In [1]: import numpy as np

In [2]: import numpy.linalg as la

In [3]: np.set_printoptions(suppress=True, linewidth=140)

In [4]: m1 = 5 * np.eye(4) + np.eye(4, k=1)

In [5]: m1
Out[5]: 
array([[5., 1., 0., 0.],
       [0., 5., 1., 0.],
       [0., 0., 5., 1.],
       [0., 0., 0., 5.]])

In [6]: t = np.radians(120)

In [7]: Rm = np.eye(4)

In [8]: Rm[2, 2] = Rm[3, 3] = np.cos(t)

In [9]: Rm[2, 3], Rm[3, 2] = -np.sin(t), np.sin(t)

In [10]: Rm.round(3)
Out[10]: 
array([[ 1.   ,  0.   ,  0.   ,  0.   ],
       [ 0.   ,  1.   ,  0.   ,  0.   ],
       [ 0.   ,  0.   , -0.5  , -0.866],
       [ 0.   ,  0.   ,  0.866, -0.5  ]])

In [11]: M2 = m1 @ Rm.T

In [12]: print(np.allclose(m1 @ m1.T, M2 @ M2.T))
True

In [13]: np.round(np.abs(M2 - m1).max(axis=0), 3)
Out[13]: array([0.   , 0.   , 8.366, 7.5  ])

In [14]: np.allclose(la.norm(m1, axis=1), la.norm(M2, axis=1))
Out[14]: True

In [15]: np.round(la.svd(m1, compute_uv=False), 3), np.round(la.svd(M2, compute_uv=False), 3)
Out[15]: (array([5.828, 5.361, 4.747, 4.214]), array([5.828, 5.361, 4.747, 4.214]))

In [16]: np.round(la.norm(m1, axis=1), 3)
Out[16]: array([5.099, 5.099, 5.099, 5.   ])

In [17]: round(la.norm(m1[0], 1), 3), np.round(la.norm(m1[0], np.inf), 3)
Out[17]: (np.float64(6.0), np.float64(5.0))

In [18]: round(la.norm(m1[0] - m1[3]), 3)
Out[18]: np.float64(7.141)

In [19]: round(float(la.norm(m1) ** 2 / la.norm(m1, 2) ** 2), 3)
Out[19]: 3.032

In [20]: np.round(la.norm(m1, axis=0), 3)
Out[20]: array([5.   , 5.099, 5.099, 5.099])

In [21]: m1[0] @ m1[3]
Out[21]: np.float64(0.0)

In [22]: np.round(la.norm(m1, "nuc"), 3)
Out[22]: np.float64(20.15)

In [23]: hat = np.triu(np.array([[4, 9, -6, 3], [0, 6, -3, 8], [2, 1, 8, -4], [6, 8, -6, 1]]), 1) + np.eye(4)

In [24]: M2 = hat @ m1 @ la.inv(hat)

In [25]: print(M2)
[[ 5.  1. 12. 34.]
 [ 0.  5.  1.  1.]
 [ 0.  0.  5.  1.]
 [ 0.  0.  0.  5.]]

In [26]: print(hat @ m1 - m1 @ hat)
[[  0.   0.  12. -14.]
 [  0.   0.   0.   1.]
 [  0.   0.   0.   0.]
 [  0.   0.   0.   0.]]
